$ python -q
>>> import numpy as np
>>> import numpy.linalg as la
>>> np.set_printoptions(precision=2, suppress=True, linewidth=200)
>>> def tidy(a):
...     return np.round(a, 2) + 0
... 
>>> E = 4 * np.eye(12) + np.ones((12, 12))
>>> E
array([[5., 1., 1., 1., 1., 1., 1., 1., 1., 1., 1., 1.],
       [1., 5., 1., 1., 1., 1., 1., 1., 1., 1., 1., 1.],
       [1., 1., 5., 1., 1., 1., 1., 1., 1., 1., 1., 1.],
       [1., 1., 1., 5., 1., 1., 1., 1., 1., 1., 1., 1.],
       [1., 1., 1., 1., 5., 1., 1., 1., 1., 1., 1., 1.],
       [1., 1., 1., 1., 1., 5., 1., 1., 1., 1., 1., 1.],
       [1., 1., 1., 1., 1., 1., 5., 1., 1., 1., 1., 1.],
       [1., 1., 1., 1., 1., 1., 1., 5., 1., 1., 1., 1.],
       [1., 1., 1., 1., 1., 1., 1., 1., 5., 1., 1., 1.],
       [1., 1., 1., 1., 1., 1., 1., 1., 1., 5., 1., 1.],
       [1., 1., 1., 1., 1., 1., 1., 1., 1., 1., 5., 1.],
       [1., 1., 1., 1., 1., 1., 1., 1., 1., 1., 1., 5.]])
>>> tidy(np.abs(la.eigvals(E)).max())
np.float64(16.0)
>>> np.allclose(E @ E.T, E.T @ E)
True
>>> E @ E
array([[36., 20., 20., 20., 20., 20., 20., 20., 20., 20., 20., 20.],
       [20., 36., 20., 20., 20., 20., 20., 20., 20., 20., 20., 20.],
       [20., 20., 36., 20., 20., 20., 20., 20., 20., 20., 20., 20.],
       [20., 20., 20., 36., 20., 20., 20., 20., 20., 20., 20., 20.],
       [20., 20., 20., 20., 36., 20., 20., 20., 20., 20., 20., 20.],
       [20., 20., 20., 20., 20., 36., 20., 20., 20., 20., 20., 20.],
       [20., 20., 20., 20., 20., 20., 36., 20., 20., 20., 20., 20.],
       [20., 20., 20., 20., 20., 20., 20., 36., 20., 20., 20., 20.],
       [20., 20., 20., 20., 20., 20., 20., 20., 36., 20., 20., 20.],
       [20., 20., 20., 20., 20., 20., 20., 20., 20., 36., 20., 20.],
       [20., 20., 20., 20., 20., 20., 20., 20., 20., 20., 36., 20.],
       [20., 20., 20., 20., 20., 20., 20., 20., 20., 20., 20., 36.]])
>>> np.allclose(E, E.T)
True
>>> E.inv()
Traceback (most recent call last):
  File "<python-input-10>", line 1, in <module>
    E.inv()
    ^^^^^
AttributeError: 'numpy.ndarray' object has no attribute 'inv'
>>> vec = np.ones(12)
>>> for _ in range(7):
...     vec = E @ vec
...     vec /= la.norm(vec)
...     print(round(vec @ E @ vec, 2))
... 
16.0
16.0
16.0
16.0
16.0
16.0
16.0
>>> print(tidy(vec))
[0.29 0.29 0.29 0.29 0.29 0.29 0.29 0.29 0.29 0.29 0.29 0.29]
>>> m1 = np.array([[3, -3, -1, -2, 2, 3, 1, 3, 0, 0, 3, -2],
...     [3, -2, 1, 3, -2, 1, 2, -2, 2, -2, -2, -1],
...     [2, -2, -1, 1, 0, 3, -3, 2, -3, -2, 0, -3],
...     [-3, -3, 3, -1, -3, 3, -1, 3, 3, 2, -2, 2],
...     [-2, 0, -1, 2, 2, 3, -1, 1, 3, 0, 2, 0],
...     [2, -3, 0, 0, -2, 2, -3, -1, 0, -3, 3, -3],
...     [0, 2, 0, -3, 1, 1, -3, 3, 2, -1, -2, -3]])
>>> print(m1)
[[ 3 -3 -1 -2  2  3  1  3  0  0  3 -2]
 [ 3 -2  1  3 -2  1  2 -2  2 -2 -2 -1]
 [ 2 -2 -1  1  0  3 -3  2 -3 -2  0 -3]
 [-3 -3  3 -1 -3  3 -1  3  3  2 -2  2]
 [-2  0 -1  2  2  3 -1  1  3  0  2  0]
 [ 2 -3  0  0 -2  2 -3 -1  0 -3  3 -3]
 [ 0  2  0 -3  1  1 -3  3  2 -1 -2 -3]]
>>> M2 = m1[0, 0] * m1[1:] - np.outer(m1[1:, 0], m1[0])
>>> M2
array([[  0,   3,   6,  15, -12,  -6,   3, -15,   6,  -6, -15,   3],
       [  0,   0,  -1,   7,  -4,   3, -11,   0,  -9,  -6,  -6,  -5],
       [  0, -18,   6,  -9,  -3,  18,   0,  18,   9,   6,   3,   0],
       [  0,  -6,  -5,   2,  10,  15,  -1,   9,   9,   0,  12,  -4],
       [  0,  -3,   2,   4, -10,   0, -11,  -9,   0,  -9,   3,  -5],
       [  0,   6,   0,  -9,   3,   3,  -9,   9,   6,  -3,  -6,  -9]])
>>> la.matrix_rank(M2), la.matrix_rank(m1)
(np.int64(6), np.int64(7))
>>> tidy(m1[:, 0] / m1[0, 0])
array([ 1.  ,  1.  ,  0.67, -1.  , -0.67,  0.67,  0.  ])
>>> def softmax(z):
...     e = np.exp(z - z.max(axis=-1, keepdims=True))
...     return e / e.sum(axis=-1, keepdims=True)
... 
>>> tidy(softmax(m1[6]))
array([0.02, 0.17, 0.02, 0.  , 0.06, 0.06, 0.  , 0.47, 0.17, 0.01, 0.  , 0.  ])
>>> tidy(softmax(m1[6] + 3))
array([0.02, 0.17, 0.02, 0.  , 0.06, 0.06, 0.  , 0.47, 0.17, 0.01, 0.  , 0.  ])
>>> tidy(softmax(10 * m1[6]))
array([0., 0., 0., 0., 0., 0., 0., 1., 0., 0., 0., 0.])
>>> att = m1 @ m1.T / np.sqrt(12)
>>> tidy(softmax(att)[6] @ m1)
array([ 0.,  2.,  0., -3.,  1.,  1., -3.,  3.,  2., -1., -2., -3.])
>>> M2 = m1 / la.norm(m1, axis=1)
Traceback (most recent call last):
  File "<python-input-26>", line 1, in <module>
    M2 = m1 / la.norm(m1, axis=1)
         ~~~^~~~~~~~~~~~~~~~~~~~~
ValueError: operands could not be broadcast together with shapes (7,12) (7,) 
>>> M2 = m1 / la.norm(m1, axis=1, keepdims=True)
>>> cov = M2 @ M2.T
>>> tidy(la.norm(M2, axis=1))
array([1., 1., 1., 1., 1., 1., 1.])
>>> print((np.abs(cov) > 0.9).astype(int))
[[1 0 0 0 0 0 0]
 [0 1 0 0 0 0 0]
 [0 0 1 0 0 0 0]
 [0 0 0 1 0 0 0]
 [0 0 0 0 1 0 0]
 [0 0 0 0 0 1 0]
 [0 0 0 0 0 0 1]]
>>> print((cov - 2 * np.eye(7)).round(6).argmax(axis=1))
[2 5 5 4 0 2 2]
>>> print(tidy(np.degrees(np.arccos(np.clip(cov[0, 2], -1, 1)))))
59.08
>>> print(tidy(cov[0]))
[ 1.   -0.02  0.51  0.    0.26  0.44  0.2 ]
>>> np.argwhere(np.triu(np.abs(cov) > 0.95, 1))
array([], shape=(0, 2), dtype=int64)
>>> t = np.radians(180)
>>> R = np.eye(12)
>>> R[6, 6] = R[5, 5] = np.cos(t)
>>> R[6, 5], R[5, 6] = -np.sin(t), np.sin(t)
>>> print(tidy(R))
[[ 1.  0.  0.  0.  0.  0.  0.  0.  0.  0.  0.  0.]
 [ 0.  1.  0.  0.  0.  0.  0.  0.  0.  0.  0.  0.]
 [ 0.  0.  1.  0.  0.  0.  0.  0.  0.  0.  0.  0.]
 [ 0.  0.  0.  1.  0.  0.  0.  0.  0.  0.  0.  0.]
 [ 0.  0.  0.  0.  1.  0.  0.  0.  0.  0.  0.  0.]
 [ 0.  0.  0.  0.  0. -1.  0.  0.  0.  0.  0.  0.]
 [ 0.  0.  0.  0.  0.  0. -1.  0.  0.  0.  0.  0.]
 [ 0.  0.  0.  0.  0.  0.  0.  1.  0.  0.  0.  0.]
 [ 0.  0.  0.  0.  0.  0.  0.  0.  1.  0.  0.  0.]
 [ 0.  0.  0.  0.  0.  0.  0.  0.  0.  1.  0.  0.]
 [ 0.  0.  0.  0.  0.  0.  0.  0.  0.  0.  1.  0.]
 [ 0.  0.  0.  0.  0.  0.  0.  0.  0.  0.  0.  1.]]
>>> M2 = m1 @ R.T
>>> print(np.allclose(m1 @ m1.T, M2 @ M2.T))
True
>>> tidy(la.svd(m1, compute_uv=False)), tidy(la.svd(M2, compute_uv=False))
(array([11.28,  9.28,  8.05,  6.3 ,  5.29,  4.92,  3.87]), array([11.28,  9.28,  8.05,  6.3 ,  5.29,  4.92,  3.87]))
>>> print(tidy(M2))
[[ 3. -3. -1. -2.  2. -3. -1.  3.  0.  0.  3. -2.]
 [ 3. -2.  1.  3. -2. -1. -2. -2.  2. -2. -2. -1.]
 [ 2. -2. -1.  1.  0. -3.  3.  2. -3. -2.  0. -3.]
 [-3. -3.  3. -1. -3. -3.  1.  3.  3.  2. -2.  2.]
 [-2.  0. -1.  2.  2. -3.  1.  1.  3.  0.  2.  0.]
 [ 2. -3.  0.  0. -2. -2.  3. -1.  0. -3.  3. -3.]
 [ 0.  2.  0. -3.  1. -1.  3.  3.  2. -1. -2. -3.]]
>>> np.abs(M2 - m1).max(axis=0)
array([0., 0., 0., 0., 0., 6., 6., 0., 0., 0., 0., 0.])
>>> K = np.load("case14.npy")
>>> tidy(K)
array([[ -5.11,   5.01,   8.33,  12.56,  -9.29,  10.68,   8.27, -10.97,   4.75, -13.26,   0.07,  -6.01,   6.79,   7.24],
       [ -2.01,   4.53, -12.37,   3.64,   4.41,   0.5 ,  -3.1 ,  -5.09,  -6.54,   2.63,  -2.89,  -3.68,  -4.65,  -6.31],
       [ -3.94,   4.5 ,  -5.39,   6.12,  -1.  ,   4.36,   1.8 ,  -5.98,  -2.01,  -2.58,  -1.68,  -4.2 ,   0.6 ,  -1.62],
       [ -9.58,   3.47,  -4.7 ,   2.85,  -6.46,   7.29,   8.85,   0.85,   2.98,  -2.33,  -0.17,  -2.61,   9.72,  -0.28],
       [ -7.06,   4.24,  -4.42,   4.1 ,  -4.47,   6.03,   6.1 ,  -1.91,   1.24,  -3.12,  -0.66,  -3.37,   5.96,  -0.25],
       [-10.4 ,   4.76,   1.51,   3.5 , -11.03,   9.5 ,  12.87,   1.28,   7.25,  -7.96,   1.16,  -3.16,  13.49,   4.8 ],
       [ -5.27,   3.  ,  -4.29,   8.29,  -2.13,   6.37,   2.93,  -7.54,  -1.59,  -2.28,  -1.77,  -4.19,   2.45,  -1.91],
       [ -4.03,   3.33,  -5.04,   8.46,  -0.67,   5.38,   1.24,  -8.5 ,  -2.83,  -1.96,  -2.11,  -4.43,   0.31,  -2.47],
       [ -2.7 ,   0.49,  -9.9 ,  12.06,   4.5 ,   4.72,  -4.03, -13.78,  -8.45,   3.81,  -4.14,  -4.53,  -4.62,  -8.34],
       [-10.5 ,   0.52,  -0.66,   9.98,  -7.94,  11.54,   9.47,  -6.11,   2.84,  -3.15,  -0.75,  -3.47,  11.09,  -0.32],
       [ -1.53,   7.85,  -0.47,   5.33,  -2.72,   3.44,   2.45,  -5.9 ,   0.35,  -8.79,  -0.67,  -5.27,  -0.44,   3.52],
       [ -0.2 ,   6.56, -11.79,   2.  ,   4.92,  -1.28,  -3.96,  -4.2 ,  -6.36,   0.67,  -2.6 ,  -4.04,  -6.56,  -4.71],
       [ -9.28,   1.71, -12.64,   1.48,  -1.32,   4.79,   4.64,   1.33,  -1.84,   4.95,  -1.66,  -1.68,   6.11,  -6.63],
       [-12.31,   0.16,   0.39,   9.5 , -10.08,  12.87,  11.98,  -4.45,   4.72,  -3.66,  -0.21,  -3.1 ,  14.24,   0.56],
       [ -3.9 ,   5.34,   1.57,   8.94,  -4.85,   6.94,   4.61,  -8.37,   1.29,  -8.44,  -0.76,  -5.24,   2.94,   3.2 ],
       [ -3.11,   2.95,   1.95,  14.46,  -3.06,   8.55,   2.09, -14.9 ,  -1.46,  -6.92,  -1.99,  -5.96,   0.64,   0.96],
       [ -3.54,   6.15,   0.54,   7.13,  -4.39,   5.78,   4.34,  -6.67,   1.26,  -8.27,  -0.63,  -5.05,   2.42,   3.22],
       [ -4.59,   3.46,  -8.81,   5.29,   0.59,   3.75,   0.82,  -5.09,  -3.57,   0.77,  -2.18,  -3.59,   0.2 ,  -4.36],
       [ -7.99,   1.39,   0.34,  11.5 ,  -6.36,  10.55,   7.03,  -9.07,   1.46,  -4.55,  -1.15,  -4.33,   7.6 ,   0.22],
       [ -4.85,   1.9 ,  -8.94,   7.89,   1.18,   4.88,   0.08,  -7.84,  -4.72,   2.03,  -2.76,  -3.75,  -0.12,  -5.78],
       [ -4.29,   5.08,  -7.75,   3.21,  -0.45,   2.98,   1.85,  -2.83,  -2.05,  -1.25,  -1.52,  -3.6 ,   0.75,  -2.35],
       [ -1.16,   9.65,   1.96,   3.84,  -4.47,   3.16,   3.97,  -4.18,   2.47, -11.96,   0.16,  -5.5 ,   0.48,   6.46],
       [ -7.46,   3.56,  -3.85,   5.33,  -4.81,   6.91,   6.37,  -2.98,   1.26,  -3.03,  -0.77,  -3.44,   6.48,  -0.41],
       [ -7.97,   2.97,  -3.81,   5.96,  -5.04,   7.51,   6.66,  -3.39,   1.26,  -2.61,  -0.84,  -3.38,   7.07,  -0.77],
       [ -8.93,   2.11,  -1.33,   8.15,  -6.82,   9.58,   8.2 ,  -5.03,   2.4 ,  -3.84,  -0.67,  -3.62,   9.  ,   0.22],
       [ -7.34,   4.77,  -6.02,   1.83,  -4.22,   5.02,   6.29,   0.6 ,   1.38,  -2.31,  -0.49,  -2.92,   6.21,  -0.61],
       [ -3.79,   8.66,   7.89,   6.78,  -9.56,   7.45,   8.79,  -5.33,   6.45, -15.66,   1.11,  -5.78,   6.13,   9.88],
       [ -4.74,   5.05,  -4.79,   4.66,  -2.38,   4.51,   3.43,  -3.85,  -0.5 ,  -3.45,  -1.13,  -3.94,   2.37,  -0.5 ],
       [ -8.72,   3.29,  -3.89,   4.57,  -5.92,   7.51,   7.85,  -1.44,   2.26,  -2.8 ,  -0.47,  -3.07,   8.44,  -0.27],
       [ -6.15,   6.64,   8.99,   8.9 , -11.47,  10.18,  10.96,  -6.25,   7.46, -14.97,   1.15,  -5.51,   9.46,   9.46],
       [ -5.73,   4.17,  -8.17,   3.23,  -1.22,   3.92,   3.02,  -2.09,  -1.57,  -0.25,  -1.45,  -3.2 ,   2.61,  -2.95],
       [ -5.23,   5.1 ,  -8.66,   1.68,  -0.95,   2.87,   2.82,  -0.7 ,  -1.43,  -0.58,  -1.27,  -3.13,   2.07,  -2.55],
       [ -8.43,   3.51,  -6.52,   2.8 ,  -4.42,   6.05,   6.74,   0.07,   1.18,  -0.99,  -0.69,  -2.69,   7.29,  -1.7 ],
       [ -2.02,  10.98,   1.25,   0.05,  -5.63,   2.18,   5.76,   0.42,   4.22, -12.42,   0.93,  -4.87,   2.3 ,   7.55],
       [ -4.1 ,   5.24,  -0.87,   7.4 ,  -3.79,   5.96,   4.  ,  -6.82,   0.49,  -6.53,  -0.94,  -4.78,   2.52,   1.75],
       [-11.06,  -0.23, -14.5 ,   2.18,  -1.2 ,   5.91,   5.1 ,   1.34,  -2.45,   7.8 ,  -2.03,  -1.1 ,   7.65,  -8.9 ],
       [ -5.53,   5.24,  12.11,  14.08, -11.71,  12.39,  10.24, -12.01,   6.79, -16.26,   0.62,  -6.47,   8.7 ,   9.8 ],
       [ -5.26,   4.58,   2.19,   9.41,  -6.14,   8.23,   6.13,  -8.07,   2.21,  -8.33,  -0.57,  -5.02,   5.04,   3.31],
       [ -5.88,   4.87,  -0.88,   6.32,  -5.37,   6.81,   6.12,  -4.63,   1.93,  -6.24,  -0.5 ,  -4.25,   5.31,   1.99],
       [ -2.59,   7.38,  -3.88,   3.01,  -1.84,   2.56,   2.42,  -3.11,  -0.28,  -5.88,  -0.8 ,  -4.42,   0.12,   1.45],
       [ -2.82,   5.8 ,  -3.53,   5.97,  -1.45,   3.92,   1.78,  -6.24,  -1.3 ,  -4.95,  -1.35,  -4.67,  -0.13,   0.28],
       [ -1.42,  12.08,  -2.01,  -3.45,  -3.96,  -0.29,   4.61,   3.63,   3.36, -10.8 ,   0.92,  -4.34,   0.86,   6.46]])
>>> left, sv, VT = la.svd(K)
>>> V = VT[:(sv > 1e-8).sum()]
>>> rng = np.random.default_rng(38)
>>> vec = K[28] + 4 * K[9] + rng.integers(2) * np.eye(14)[7]
>>> tidy(vec)
array([-50.73,   5.38,  -6.51,  44.49, -37.66,  53.66,  45.72, -25.87,  13.62, -15.41,  -3.47, -16.94,  52.82,  -1.54])
>>> np.allclose(V.T @ V @ vec, vec)
True
>>> tidy(np.diag(V.T @ V))
array([0.25, 0.48, 0.61, 0.39, 0.15, 0.21, 0.21, 0.46, 0.14, 0.4 , 0.02, 0.13, 0.33, 0.23])
>>> Ac = K - K.mean(axis=0)
>>> V = la.svd(Ac)[2][:4]
>>> M2 = Ac - Ac @ V.T @ V
>>> tidy(la.norm(M2) / la.norm(Ac))
np.float64(0.0)
>>> tidy(np.diag(V.T @ V))
array([0.24, 0.19, 0.35, 0.37, 0.41, 0.45, 0.22, 0.48, 0.14, 0.44, 0.02, 0.1 , 0.37, 0.23])
>>> tidy(la.norm(K) ** 2 / la.norm(K, 2) ** 2)
np.float64(1.54)
>>> print(tidy(la.norm(K[22], 1)), tidy(la.norm(K[22], np.inf)))
56.67 7.46
>>> tidy(la.norm(K, 1)), tidy(la.norm(K, np.inf))
(np.float64(257.91), np.float64(131.95))
